$ python -q
>>> import numpy as np
>>> np.set_printoptions(precision=3, suppress=True, linewidth=200)
>>> M = np.load("block16.npy")
>>> M
array([[ 1.   ,  0.   ,  0.   ,  0.   ,  0.   ,  0.   ,  0.   ,  0.   ,  0.   ,  0.   ,  0.   ,  0.   ,  0.   ],
       [ 0.   ,  1.   ,  0.   ,  0.   ,  0.   ,  0.   ,  0.   ,  0.   ,  0.   ,  0.   ,  0.   ,  0.   ,  0.   ],
       [ 0.   ,  0.   ,  1.   ,  0.   ,  0.   ,  0.   ,  0.   ,  0.   ,  0.   ,  0.   ,  0.   ,  0.   ,  0.   ],
       [ 0.   ,  0.   ,  0.   ,  1.   ,  0.   ,  0.   ,  0.   ,  0.   ,  0.   ,  0.   ,  0.   ,  0.   ,  0.   ],
       [ 0.   ,  0.   ,  0.   ,  0.   ,  1.   ,  0.   ,  0.   ,  0.   ,  0.   ,  0.   ,  0.   ,  0.   ,  0.   ],
       [ 0.   ,  0.   ,  0.   ,  0.   ,  0.   ,  1.   ,  0.   ,  0.   ,  0.   ,  0.   ,  0.   ,  0.   ,  0.   ],
       [ 0.   ,  0.   ,  0.   ,  0.   ,  0.   ,  0.   ,  0.5  ,  0.   ,  0.   ,  0.   ,  0.   ,  0.   ,  0.866],
       [ 0.   ,  0.   ,  0.   ,  0.   ,  0.   ,  0.   ,  0.   ,  1.   ,  0.   ,  0.   ,  0.   ,  0.   ,  0.   ],
       [ 0.   ,  0.   ,  0.   ,  0.   ,  0.   ,  0.   ,  0.   ,  0.   ,  1.   ,  0.   ,  0.   ,  0.   ,  0.   ],
       [ 0.   ,  0.   ,  0.   ,  0.   ,  0.   ,  0.   ,  0.   ,  0.   ,  0.   ,  1.   ,  0.   ,  0.   ,  0.   ],
       [ 0.   ,  0.   ,  0.   ,  0.   ,  0.   ,  0.   ,  0.   ,  0.   ,  0.   ,  0.   ,  1.   ,  0.   ,  0.   ],
       [ 0.   ,  0.   ,  0.   ,  0.   ,  0.   ,  0.   ,  0.   ,  0.   ,  0.   ,  0.   ,  0.   ,  1.   ,  0.   ],
       [ 0.   ,  0.   ,  0.   ,  0.   ,  0.   ,  0.   , -0.866,  0.   ,  0.   ,  0.   ,  0.   ,  0.   ,  0.5  ]])
>>> # keeps lengths
>>> ang = np.radians(60)
>>> r_ = np.eye(13)
>>> r_[12, 12] = r_[5, 5] = np.cos(ang)
>>> r_[12, 5], r_[5, 12] = -np.sin(ang), np.sin(ang)
>>> out = M @ r_.T
>>> np.allclose(np.linalg.norm(M, axis=1), np.linalg.norm(out, axis=1))
True
>>> np.abs(out - M).max(axis=0)
array([0.   , 0.   , 0.   , 0.   , 0.   , 0.75 , 0.   , 0.   , 0.   , 0.   , 0.   , 0.   , 0.866])
>>> np.sort(np.abs(np.linalg.eigvals(M)))
array([1., 1., 1., 1., 1., 1., 1., 1., 1., 1., 1., 1., 1.])
>>> np.trace(M)
np.float64(12.0)
>>> round(np.abs(np.linalg.eigvals(M)).max(), 3)
np.float64(1.0)
>>> np.allclose(M, M.T)
False
>>> round(np.linalg.det(M), 3)
np.float64(1.0)
>>> np.allclose(M @ M.T, M.T @ M)
True
>>> data = np.loadtxt("case15.csv", delimiter=",")
>>> data
array([[ 1.425,  1.414, -0.374,  0.987,  1.102,  1.626],
       [ 0.675, -0.254,  0.122,  2.423,  1.608,  0.091],
       [ 1.14 ,  0.541, -0.108,  2.04 ,  1.576,  0.867],
       [ 1.426,  1.425, -0.377,  0.966,  1.091,  1.635],
       [-0.697, -1.69 ,  0.506,  1.631,  0.635, -1.529],
       [-0.449,  0.566, -0.209, -2.453, -1.537,  0.231],
       [ 0.607,  1.63 , -0.492, -1.757, -0.74 ,  1.448],
       [-0.819,  0.034, -0.059, -2.36 , -1.63 , -0.312],
       [ 0.625,  1.643, -0.495, -1.733, -0.72 ,  1.465],
       [-1.085, -1.856,  0.536,  0.898,  0.077, -1.811],
       [ 0.875,  0.056,  0.033,  2.325,  1.632,  0.402],
       [-0.159,  0.92 , -0.307, -2.393, -1.391,  0.611],
       [ 0.551, -0.429,  0.171,  2.449,  1.575, -0.088],
       [-0.979, -1.829,  0.534,  1.137,  0.251, -1.748],
       [ 1.417,  1.349, -0.353,  1.103,  1.163,  1.575],
       [ 0.88 ,  1.79 , -0.527, -1.331, -0.397,  1.678],
       [ 1.376,  1.745, -0.484,  0.151,  0.619,  1.85 ],
       [-1.13 , -1.861,  0.536,  0.783, -0.004, -1.833],
       [ 1.331,  1.004, -0.246,  1.593,  1.403,  1.286],
       [ 0.982,  1.83 , -0.534, -1.132, -0.247,  1.75 ],
       [-0.69 , -1.686,  0.505,  1.641,  0.643, -1.524],
       [-0.52 ,  0.471, -0.183, -2.451, -1.564,  0.132],
       [ 0.813,  1.757, -0.52 , -1.449, -0.489,  1.626],
       [-1.002, -1.836,  0.535,  1.09 ,  0.216, -1.762],
       [ 1.331,  1.801, -0.504, -0.095,  0.465,  1.872],
       [-0.617, -1.637,  0.493,  1.743,  0.729, -1.458],
       [-1.094, -0.449,  0.081, -2.107, -1.596, -0.781],
       [-1.235, -0.751,  0.17 , -1.861, -1.514, -1.061],
       [-0.892, -0.085, -0.025, -2.313, -1.632, -0.429],
       [-0.399,  0.631, -0.228, -2.45 , -1.516,  0.3  ],
       [-0.109,  0.976, -0.322, -2.372, -1.361,  0.673],
       [-0.817, -1.759,  0.521,  1.441,  0.483, -1.63 ],
       [-0.911, -1.803,  0.53 ,  1.274,  0.353, -1.701],
       [ 1.384,  1.731, -0.479,  0.203,  0.651,  1.843],
       [ 0.875,  1.787, -0.527, -1.34 , -0.404,  1.675],
       [-0.036, -1.132,  0.364,  2.297,  1.262, -0.847],
       [-1.176, -1.861,  0.533,  0.656, -0.093, -1.852],
       [ 1.274,  1.838, -0.52 , -0.333,  0.311,  1.876],
       [-0.244,  0.821, -0.28 , -2.421, -1.44 ,  0.504],
       [-0.891, -0.084, -0.025, -2.313, -1.632, -0.429],
       [ 0.671, -0.259,  0.123,  2.424,  1.608,  0.086],
       [-0.013, -1.108,  0.358,  2.31 ,  1.279, -0.82 ],
       [-0.328, -1.411,  0.437,  2.071,  1.023, -1.173]])
>>> d = np.linalg.norm(data[:, None] - data[None], axis=-1)
>>> np.unravel_index(d.round(6).argmax(), d.shape)
(np.int64(13), np.int64(19))
>>> d.shape
(43, 43)
>>> d[:5, :5]
array([[0.   , 2.875, 1.68 , 0.028, 5.049],
       [2.875, 0.   , 1.285, 2.9  , 2.879],
       [1.68 , 1.285, 0.   , 1.707, 3.939],
       [0.028, 2.9  , 1.707, 0.   , 5.064],
       [5.049, 2.879, 3.939, 5.064, 0.   ]])
>>> (d + 1e9 * np.eye(43)).round(6).argmin(axis=1)
array([ 3, 40, 10,  0, 20, 29,  8, 39,  6, 17,  1, 30, 40, 23,  0, 34, 33,  9, 14, 15,  4,  5, 34, 13, 37, 20, 27, 26, 39,  5, 11, 32, 13, 16, 15, 41, 17, 24, 11, 28,  1, 35, 35])
>>> d[29].round(6).argsort(kind="stable")[:4]
array([29,  5, 21, 38])
